% ipython --no-banner

In [1]: import numpy as np

In [2]: from numpy import linalg as LA

In [3]: np.set_printoptions(precision=2, suppress=True, linewidth=120, sign=" ")

In [4]: M = np.tril(np.array([[2, 1, 2, 2, 2, 1],
   ...:     [0, 1, 1, 2, 2, 2],
   ...:     [1, 2, 1, 1, 2, 0],
   ...:     [0, 2, 0, 1, 1, 1],
   ...:     [1, 1, 0, 2, 1, 2],
   ...:     [0, 2, 2, 2, 2, 1]]), -1) + np.eye(6, dtype=int)

In [5]: print(M)
[[ 1  0  0  0  0  0]
 [ 0  1  0  0  0  0]
 [ 1  2  1  0  0  0]
 [ 0  2  0  1  0  0]
 [ 1  1  0  2  1  0]
 [ 0  2  2  2  2  1]]

In [6]: rng = np.random.default_rng(20)

In [7]: idx = rng.permutation(6)

In [8]: other = M[:, idx] * rng.choice([-1, 1], 6)

In [9]: print(other)
[[-1  0  0  0  0  0]
 [ 0  0  1  0  0  0]
 [-1  0  2  0  0 -1]
 [ 0  0  2  0 -1  0]
 [-1 -1  1  0 -2  0]
 [ 0 -2  2 -1 -2 -2]]

In [10]: U, _, Vh = LA.svd(M.T @ other)

In [11]: print(np.round(LA.lstsq(M, other)[0], 2) + 0)
[[-1.  0.  0.  0.  0.  0.]
 [ 0.  0.  1.  0.  0.  0.]
 [ 0.  0.  0.  0.  0. -1.]
 [ 0.  0.  0.  0. -1.  0.]
 [ 0. -1.  0.  0.  0.  0.]
 [ 0.  0.  0. -1.  0.  0.]]

In [12]: print(np.round(U @ Vh, 2) + 0)
[[-1.  0.  0.  0.  0.  0.]
 [ 0.  0.  1.  0.  0.  0.]
 [ 0.  0.  0.  0.  0. -1.]
 [ 0.  0.  0.  0. -1.  0.]
 [ 0. -1.  0.  0.  0.  0.]
 [ 0.  0.  0. -1.  0.  0.]]

In [13]: print(idx)
[ 0  4  1  5  3  2]

In [14]: other = LA.inv(M)

In [15]: print(round(LA.det(M) * LA.det(other), 2))
1.0

In [16]: print(other)
[[ 1.  0.  0.  0.  0.  0.]
 [ 0.  1.  0.  0.  0.  0.]
 [-1. -2.  1. -0. -0. -0.]
 [ 0. -2.  0.  1.  0.  0.]
 [-1.  3.  0. -2.  1.  0.]
 [ 4. -0. -2.  2. -2.  1.]]

In [17]: print(LA.inv(other))
[[ 1.  0.  0.  0.  0.  0.]
 [ 0.  1.  0.  0.  0.  0.]
 [ 1.  2.  1.  0.  0.  0.]
 [ 0.  2.  0.  1.  0.  0.]
 [ 1.  1.  0.  2.  1.  0.]
 [ 0.  2.  2.  2.  2.  1.]]

In [18]: print(np.allclose(other, M.T))
False

In [19]: print(M @ other)
[[ 1.  0.  0.  0.  0.  0.]
 [ 0.  1.  0.  0.  0.  0.]
 [ 0.  0.  1.  0.  0.  0.]
 [ 0.  0.  0.  1.  0.  0.]
 [ 0.  0.  0.  0.  1.  0.]
 [ 0.  0.  0.  0.  0.  1.]]

In [20]: print(round(float(LA.slogdet(M)[0]), 2))
1.0

In [21]: G = M.T @ M

In [22]: print(G)
[[  3   3   1   2   1   0]
 [  3  14   6   8   5   2]
 [  1   6   5   4   4   2]
 [  2   8   4   9   6   2]
 [  1   5   4   6   5   2]
 [  0   2   2   2   2   1]]

In [23]: print(LA.matrix_rank(G))
6

In [24]: print(LA.svd(M, compute_uv=False) ** 2)
[ 27.4    4.62   3.02   1.87   0.05   0.03]

In [25]: print(LA.eigvalsh(G)[::-1])
[ 27.4    4.62   3.02   1.87   0.05   0.03]

In [26]: other = M + rng.integers(-2, 3, (6, 4)) @ rng.integers(-2, 3, (4, 6))

In [27]: print(other)
[[ 9  0 -3 -1  4 -4]
 [-6  1 -1  6  1 -2]
 [-1  2  2 -2  1  0]
 [ 4  0  1  4  1  3]
 [ 9  0 -2  3  5 -2]
 [-8  2  2  6  4 -1]]

In [28]: print(np.abs(other - M).sum(axis=1))
[ 20  16   6  14  18  16]

In [29]: print(np.round(LA.svd(other - M, compute_uv=False), 2) + 0)
[ 16.56   9.52   6.28   2.76   0.     0.  ]

In [30]: print(LA.matrix_rank(other - M, tol=1e-8))
4

In [31]: print(other - M)
[[ 8  0 -3 -1  4 -4]
 [-6  0 -1  6  1 -2]
 [-2  0  1 -2  1  0]
 [ 4 -2  1  3  1  3]
 [ 8 -1 -2  1  4 -2]
 [-8  0  0  4  2 -2]]

In [32]: print((other - other.T) / 2)
[[ 0.   3.  -1.  -2.5 -2.5  2. ]
 [-3.   0.  -1.5  3.   0.5 -2. ]
 [ 1.   1.5  0.  -1.5  1.5 -1. ]
 [ 2.5 -3.   1.5  0.  -1.  -1.5]
 [ 2.5 -0.5 -1.5  1.   0.  -3. ]
 [-2.   2.   1.   1.5  3.   0. ]]

In [33]: print(np.allclose(other, other.T))
False

In [34]: feats = np.loadtxt("x.csv", delimiter=",")

In [35]: print(feats)
[[ 0.19 -0.11 -0.11 -0.11  0.04 -0.04  0.19 -0.04  0.19  0.04 -0.04  0.04  0.19]
 [-0.11  0.07  0.07  0.07 -0.02  0.02 -0.11  0.02 -0.11 -0.02  0.02 -0.02 -0.11]
 [-0.11  0.07  0.07  0.07 -0.02  0.02 -0.11  0.02 -0.11 -0.02  0.02 -0.02 -0.11]
 [-0.11  0.07  0.07  0.07 -0.02  0.02 -0.11  0.02 -0.11 -0.02  0.02 -0.02 -0.11]
 [ 0.04 -0.02 -0.02 -0.02  0.01 -0.01  0.04 -0.01  0.04  0.01 -0.01  0.01  0.04]
 [-0.04  0.02  0.02  0.02 -0.01  0.01 -0.04  0.01 -0.04 -0.01  0.01 -0.01 -0.04]
 [ 0.19 -0.11 -0.11 -0.11  0.04 -0.04  0.19 -0.04  0.19  0.04 -0.04  0.04  0.19]
 [-0.04  0.02  0.02  0.02 -0.01  0.01 -0.04  0.01 -0.04 -0.01  0.01 -0.01 -0.04]
 [ 0.19 -0.11 -0.11 -0.11  0.04 -0.04  0.19 -0.04  0.19  0.04 -0.04  0.04  0.19]
 [ 0.04 -0.02 -0.02 -0.02  0.01 -0.01  0.04 -0.01  0.04  0.01 -0.01  0.01  0.04]
 [-0.04  0.02  0.02  0.02 -0.01  0.01 -0.04  0.01 -0.04 -0.01  0.01 -0.01 -0.04]
 [ 0.04 -0.02 -0.02 -0.02  0.01 -0.01  0.04 -0.01  0.04  0.01 -0.01  0.01  0.04]
 [ 0.19 -0.11 -0.11 -0.11  0.04 -0.04  0.19 -0.04  0.19  0.04 -0.04  0.04  0.19]]

In [36]: # row 2 repeats row 1

In [37]: t = np.radians(60)

In [38]: r_ = np.eye(13)

In [39]: r_[10, 10] = r_[12, 12] = np.cos(t)

In [40]: r_[10, 12], r_[12, 10] = -np.sin(t), np.sin(t)

In [41]: other = feats @ r_.T

In [42]: print(np.round(LA.svd(feats, compute_uv=False), 2) + 0, np.round(LA.svd(other, compute_uv=False), 2) + 0)
[ 1.  0.  0.  0.  0.  0.  0.  0.  0.  0.  0.  0.  0.] [ 1.  0.  0.  0.  0.  0.  0.  0.  0.  0.  0.  0.  0.]

In [43]: vals, vecs = LA.eigh(feats)

In [44]: x0 = np.array([0, 1, -2, -2, 0, -1, 1, -2, -1, -1, 1, 0, -2])

In [45]: print(np.round(LA.eigvalsh(feats[1:, 1:]), 2) + 0)
[ 0.    0.    0.    0.    0.    0.    0.    0.    0.    0.    0.    0.81]

In [46]: print((np.sign(vecs[:, -1].round(6)) == np.sign(vecs[0, -1].round(6))).astype(int))
[ 1  0  0  0  1  0  1  0  1  1  0  1  1]

In [47]: print(x0 @ feats @ x0)
0.0

In [48]: print(feats.sum(axis=0))
[ 0.41 -0.25 -0.25 -0.25  0.08 -0.08  0.41 -0.08  0.41  0.08 -0.08  0.08  0.41]

In [49]: print(feats.shape)
(13, 13)

In [50]: print(feats.mean(axis=0))
[ 0.03 -0.02 -0.02 -0.02  0.01 -0.01  0.03 -0.01  0.03  0.01 -0.01  0.01  0.03]

In [51]: print(LA.matrix_rank(feats))
1

In [52]: print(feats.sum(axis=1))
[ 0.41 -0.25 -0.25 -0.25  0.08 -0.08  0.41 -0.08  0.41  0.08 -0.08  0.08  0.41]

In [53]: print(np.count_nonzero(feats))
169

In [54]: other = feats / LA.norm(feats, axis=1, keepdims=True)

In [55]: G = other @ other.T

In [56]: print(round(np.degrees(np.arccos(np.clip(G[9, 1], -1, 1))), 2))
180.0

In [57]: x0 = np.array([-3, 5, -4, 3, -2, -2, 4, -1, 4, -5, 4, -1, 0])

In [58]: print(feats @ (2 * x0))
[ 0.3  -0.18 -0.18 -0.18  0.06 -0.06  0.3  -0.06  0.3   0.06 -0.06  0.06  0.3 ]

In [59]: print(feats @ x0)
[ 0.15 -0.09 -0.09 -0.09  0.03 -0.03  0.15 -0.03  0.15  0.03 -0.03  0.03  0.15]

In [60]: print(feats @ np.ones(13))
[ 0.41 -0.25 -0.25 -0.25  0.08 -0.08  0.41 -0.08  0.41  0.08 -0.08  0.08  0.41]

In [61]: arr = rng.normal(size=(42, 3))

In [62]: arr = 3 * arr / LA.norm(arr, axis=1, keepdims=True)

In [63]: print(arr)
[[-2.42 -0.29  1.75]
 [-2.43  0.66  1.63]
 [ 1.25 -2.08 -1.76]
 [-2.58  0.46  1.46]
 [ 0.63 -2.9  -0.42]
 [-0.27 -1.27  2.71]
 [-2.65 -1.09  0.9 ]
 [ 2.04  0.35  2.17]
 [ 0.89 -1.81  2.22]
 [-0.86 -2.78  0.75]
 [ 2.39  1.26  1.31]
 [ 0.22 -2.88  0.8 ]
 [ 0.17 -2.91 -0.72]
 [-1.91  2.3   0.27]
 [ 0.65  0.53 -2.88]
 [-2.97  0.09 -0.44]
 [-0.08 -0.95 -2.85]
 [ 1.95  0.67 -2.18]
 [-1.62 -2.21 -1.23]
 [-0.45  2.69 -1.24]
 [ 0.74  1.27  2.61]
 [ 0.56  2.91  0.46]
 [-1.43 -2.62  0.34]
 [ 0.98  2.74 -0.74]
 [ 0.61 -0.14 -2.93]
 [ 0.82 -0.71 -2.8 ]
 [ 2.73 -1.    0.76]
 [-1.02 -2.75 -0.64]
 [ 1.22 -1.06 -2.53]
 [ 2.59  0.63 -1.38]
 [-0.18 -2.99 -0.12]
 [ 1.13 -2.54  1.14]
 [ 2.82 -0.95  0.36]
 [-0.51 -0.69 -2.87]
 [ 2.77 -1.14  0.23]
 [-0.9   1.79  2.23]
 [-2.74  0.97 -0.73]
 [-1.35  1.98  1.8 ]
 [-1.95 -0.65 -2.18]
 [-2.13 -1.84  1.04]
 [-2.07 -2.13  0.42]
 [-1.26  2.15 -1.68]]

In [64]: proj = arr @ LA.solve(arr.T @ arr, arr.T)

In [65]: print(LA.matrix_rank(np.eye(42) - proj))
39

In [66]: print(proj @ arr[:, 0])
[-2.42 -2.43  1.25 -2.58  0.63 -0.27 -2.65  2.04  0.89 -0.86  2.39  0.22  0.17 -1.91  0.65 -2.97 -0.08  1.95 -1.62
 -0.45  0.74  0.56 -1.43  0.98  0.61  0.82  2.73 -1.02  1.22  2.59 -0.18  1.13  2.82 -0.51  2.77 -0.9  -2.74 -1.35
 -1.95 -2.13 -2.07 -1.26]

In [67]: print(np.round(LA.eigvalsh(proj), 2) + 0)
[ 0.  0.  0.  0.  0.  0.  0.  0.  0.  0.  0.  0.  0.  0.  0.  0.  0.  0.  0.  0.  0.  0.  0.  0.  0.  0.  0.  0.  0.
  0.  0.  0.  0.  0.  0.  0.  0.  0.  0.  1.  1.  1.]

In [68]: print(np.diag(proj))
[ 0.07  0.07  0.06  0.07  0.06  0.08  0.07  0.08  0.08  0.07  0.08  0.07  0.06  0.07  0.07  0.08  0.07  0.07  0.07
  0.07  0.08  0.06  0.07  0.07  0.07  0.07  0.08  0.07  0.07  0.07  0.06  0.07  0.08  0.08  0.08  0.07  0.08  0.07
  0.08  0.07  0.07  0.08]

In [69]: A = np.load("block5.npy")

In [70]: print(A)
[[-0.38 -0.93 -0.21  0.88  0.98 -1.   -0.94]
 [-0.7   0.95  0.14 -0.98  0.89 -0.97 -0.95]
 [ 0.75 -0.71  0.15  0.88 -0.85  0.91  0.97]
 [-0.96 -0.98 -0.92  0.98 -0.41  0.99 -1.  ]
 [ 0.54  0.7   0.55 -0.75  0.68 -0.96  0.6 ]
 [ 0.83 -0.92  0.22  0.97 -0.54  0.32  0.97]
 [ 0.91 -0.32  0.64  0.54  0.22 -0.9   0.98]
 [ 0.11  0.64  0.16 -0.65 -0.36  0.46  0.38]
 [ 0.29  0.34  0.15 -0.24 -0.5   0.6   0.64]
 [ 0.98 -0.77  0.76  0.91  0.04 -0.93  1.  ]
 [ 0.45  0.92  0.62 -0.95  0.68 -0.96  0.52]
 [-0.87  0.76 -0.56 -0.84 -0.73  0.99 -0.94]
 [-0.45  0.93  0.03 -0.95 -0.39  0.71 -0.45]
 [ 0.14 -0.38 -0.13  0.54 -0.67  0.87  0.49]
 [-0.43 -0.8  -0.41  0.8   0.28 -0.05 -0.74]
 [-0.54  0.54 -0.23 -0.64 -0.21  0.64 -0.7 ]
 [-0.81  0.23 -0.45 -0.49  0.45 -0.03 -0.97]
 [ 0.28 -0.87 -0.2   0.93 -0.46  0.66  0.52]
 [ 0.95 -0.99  0.31  1.   -0.2  -0.58  0.99]
 [ 0.91 -0.47  0.66  0.65  0.49 -0.96  0.98]
 [ 0.24  0.86  0.45 -0.9   0.49 -0.85  0.27]
 [ 0.85 -1.   -0.12  1.   -0.02 -0.45  0.94]
 [-0.83 -0.97 -0.82  0.98 -0.58  0.98 -0.95]
 [-0.14  0.77  0.   -0.77 -0.74  0.93  0.24]
 [ 0.56 -0.81 -0.21  0.94 -0.97  1.    0.95]
 [-0.78 -0.77 -0.79  0.85 -0.96  1.   -0.74]
 [ 0.91 -0.84  0.45  0.94 -0.47 -0.12  0.99]
 [-0.81  0.74 -0.39 -0.85 -0.07  0.69 -0.94]
 [-0.14 -0.85 -0.41  0.9  -0.54  0.86 -0.07]
 [ 0.37 -0.6  -0.03  0.74 -0.54  0.69  0.69]
 [-0.62  0.45 -0.23 -0.63  0.35 -0.16 -0.86]
 [-0.93  0.73 -0.46 -0.91  0.82 -0.73 -1.  ]]

In [71]: Xc = A - A.mean(axis=0)

In [72]: U, s, Vh = LA.svd(Xc, full_matrices=False)

In [73]: print(np.round(np.abs(Vh[-1]), 2) + 0)
[ 0.39  0.65  0.26  0.55  0.02  0.    0.23]

In [74]: print(np.abs(Vh[0]).argmax())
3

In [75]: print(np.round(s ** 2 / (s ** 2).sum(), 2) + 0)
[ 0.48  0.34  0.17  0.01  0.    0.    0.  ]

In [76]: print(np.abs(U[:, 0]).argmax())
31

In [77]: print(np.round(Xc.mean(axis=0), 2) + 0)
[ 0.  0.  0.  0.  0.  0.  0.]

In [78]: x0 = np.array([1, 3, 4, -1, 2, -5, 3])

In [79]: y = A @ x0

In [80]: beta, lr = np.zeros(7), 1 / LA.norm(A, 2) ** 2

In [81]: for i in range(300):
    ...:     beta -= lr * A.T @ (A @ beta - y)
    ...:     if i % 50 == 0: print(i, round(LA.norm(A @ beta - y), 2))
    ...: 
0 13.77
50 0.93
100 0.72
150 0.59
200 0.51
250 0.45

In [82]: print(beta)
[ 1.75  2.57  3.84 -1.51  1.99 -4.91  2.54]

In [83]: print(np.round(LA.cond(A), 2))
43.21

In [84]: X = np.loadtxt("run4.csv", delimiter=",")

In [85]: print(X)
[[ 3.  1.  1.  1.  1.  1.  1.  1.  1.  1.  1.  1.  1.  1.  1.  1.]
 [ 1.  3.  1.  1.  1.  1.  1.  1.  1.  1.  1.  1.  1.  1.  1.  1.]
 [ 1.  1.  3.  1.  1.  1.  1.  1.  1.  1.  1.  1.  1.  1.  1.  1.]
 [ 1.  1.  1.  3.  1.  1.  1.  1.  1.  1.  1.  1.  1.  1.  1.  1.]
 [ 1.  1.  1.  1.  3.  1.  1.  1.  1.  1.  1.  1.  1.  1.  1.  1.]
 [ 1.  1.  1.  1.  1.  3.  1.  1.  1.  1.  1.  1.  1.  1.  1.  1.]
 [ 1.  1.  1.  1.  1.  1.  3.  1.  1.  1.  1.  1.  1.  1.  1.  1.]
 [ 1.  1.  1.  1.  1.  1.  1.  3.  1.  1.  1.  1.  1.  1.  1.  1.]
 [ 1.  1.  1.  1.  1.  1.  1.  1.  3.  1.  1.  1.  1.  1.  1.  1.]
 [ 1.  1.  1.  1.  1.  1.  1.  1.  1.  3.  1.  1.  1.  1.  1.  1.]
 [ 1.  1.  1.  1.  1.  1.  1.  1.  1.  1.  3.  1.  1.  1.  1.  1.]
 [ 1.  1.  1.  1.  1.  1.  1.  1.  1.  1.  1.  3.  1.  1.  1.  1.]
 [ 1.  1.  1.  1.  1.  1.  1.  1.  1.  1.  1.  1.  3.  1.  1.  1.]
 [ 1.  1.  1.  1.  1.  1.  1.  1.  1.  1.  1.  1.  1.  3.  1.  1.]
 [ 1.  1.  1.  1.  1.  1.  1.  1.  1.  1.  1.  1.  1.  1.  3.  1.]
 [ 1.  1.  1.  1.  1.  1.  1.  1.  1.  1.  1.  1.  1.  1.  1.  3.]]

In [86]: # equal to its transpose

In [87]: vals, vecs = LA.eigh(X)

In [88]: print((vals > 1e-8).sum(), (vals < -1e-8).sum())
16 0

In [89]: print(vals)
[  2.   2.   2.   2.   2.   2.   2.   2.   2.   2.   2.   2.   2.   2.   2.  18.]

In [90]: print(LA.eigvalsh(X @ X))
[   4.    4.    4.    4.    4.    4.    4.    4.    4.    4.    4.    4.    4.    4.    4.  324.]

In [91]: print(LA.svd(X, compute_uv=False))
[ 18.   2.   2.   2.   2.   2.   2.   2.   2.   2.   2.   2.   2.   2.   2.   2.]

In [92]: mat = np.eye(6, dtype=int)[rng.permutation(6)] * np.array([-2, 1, -1, 2, 4, -2])

In [93]: print(mat)
[[ 0  0  0  0  0 -2]
 [ 0  0  0  0  4  0]
 [ 0  0  0  2  0  0]
 [-2  0  0  0  0  0]
 [ 0  0 -1  0  0  0]
 [ 0  1  0  0  0  0]]

In [94]: print(np.allclose(mat @ mat.T, mat.T @ mat))
False

In [95]: print((mat + mat.T) / 2)
[[ 0.   0.   0.  -1.   0.  -1. ]
 [ 0.   0.   0.   0.   2.   0.5]
 [ 0.   0.   0.   1.  -0.5  0. ]
 [-1.   0.   1.   0.   0.   0. ]
 [ 0.   2.  -0.5  0.   0.   0. ]
 [-1.   0.5  0.   0.   0.   0. ]]

In [96]: print(round(float(LA.norm(mat, 2)), 2))
4.0

In [97]: print(LA.norm(mat, axis=0))
[ 2.  1.  1.  2.  4.  2.]

In [98]: print(LA.norm(mat, axis=1).argmax())
1

In [99]: print(round(LA.norm(mat, "nuc"), 2))
12.0

In [100]: print(round(LA.norm(mat[5], 1), 2), np.round(LA.norm(mat[5], np.inf), 2))
1.0 1.0

In [101]: print(np.round(LA.norm(mat, 1), 2), round(LA.norm(mat, np.inf), 2))
4.0 4.0

In [102]: print(round(LA.norm(mat) ** 2 / LA.norm(mat, 2) ** 2, 2))
1.88

In [103]: O, vecs = LA.qr(mat[:, :2])[0], LA.qr(mat[:, 2:])[0]

In [104]: s = LA.svd(O.T @ vecs, compute_uv=False)

In [105]: print((s > 0.9).sum())
0

In [106]: print(LA.svd(mat, compute_uv=False))
[ 4.  2.  2.  2.  1.  1.]

In [107]: print(LA.norm(mat, axis=0))
[ 2.  1.  1.  2.  4.  2.]

In [108]: W0 = np.load("arr.npy")

In [109]: print(W0)
[[ 1.    0.    0.    0.    0.    0.    0.  ]
 [ 0.    1.    0.    0.    0.    0.    0.  ]
 [ 0.    0.    0.71  0.71  0.    0.    0.  ]
 [ 0.    0.   -0.71  0.71  0.    0.    0.  ]
 [ 0.    0.    0.    0.    1.    0.    0.  ]
 [ 0.    0.    0.    0.    0.    1.    0.  ]
 [ 0.    0.    0.    0.    0.    0.    1.  ]]

In [110]: def softmax(z):
     ...:     e = np.exp(z - z.max(axis=-1, keepdims=True))
     ...:     return e / e.sum(axis=-1, keepdims=True)
     ...: 

In [111]: print(softmax(W0[2] + -2))
[ 0.11  0.11  0.22  0.22  0.11  0.11  0.11]

In [112]: print(softmax(W0[2]))
[ 0.11  0.11  0.22  0.22  0.11  0.11  0.11]

In [113]: print(softmax(W0).sum(axis=1))
[ 1.  1.  1.  1.  1.  1.  1.]

In [114]: scores = W0 @ W0.T / np.sqrt(7)

In [115]: print(softmax(scores + np.triu(np.full(scores.shape, -np.inf), 1)))
[[ 1.    0.    0.    0.    0.    0.    0.  ]
 [ 0.41  0.59  0.    0.    0.    0.    0.  ]
 [ 0.29  0.29  0.42  0.    0.    0.    0.  ]
 [ 0.22  0.22  0.22  0.33  0.    0.    0.  ]
 [ 0.18  0.18  0.18  0.18  0.27  0.    0.  ]
 [ 0.15  0.15  0.15  0.15  0.15  0.23  0.  ]
 [ 0.13  0.13  0.13  0.13  0.13  0.13  0.2 ]]

In [116]: print(softmax(scores))
[[ 0.2   0.13  0.13  0.13  0.13  0.13  0.13]
 [ 0.13  0.2   0.13  0.13  0.13  0.13  0.13]
 [ 0.13  0.13  0.2   0.13  0.13  0.13  0.13]
 [ 0.13  0.13  0.13  0.2   0.13  0.13  0.13]
 [ 0.13  0.13  0.13  0.13  0.2   0.13  0.13]
 [ 0.13  0.13  0.13  0.13  0.13  0.2   0.13]
 [ 0.13  0.13  0.13  0.13  0.13  0.13  0.2 ]]

In [117]: print(softmax(scores)[2] @ W0)
[ 0.13  0.13  0.04  0.23  0.13  0.13  0.13]
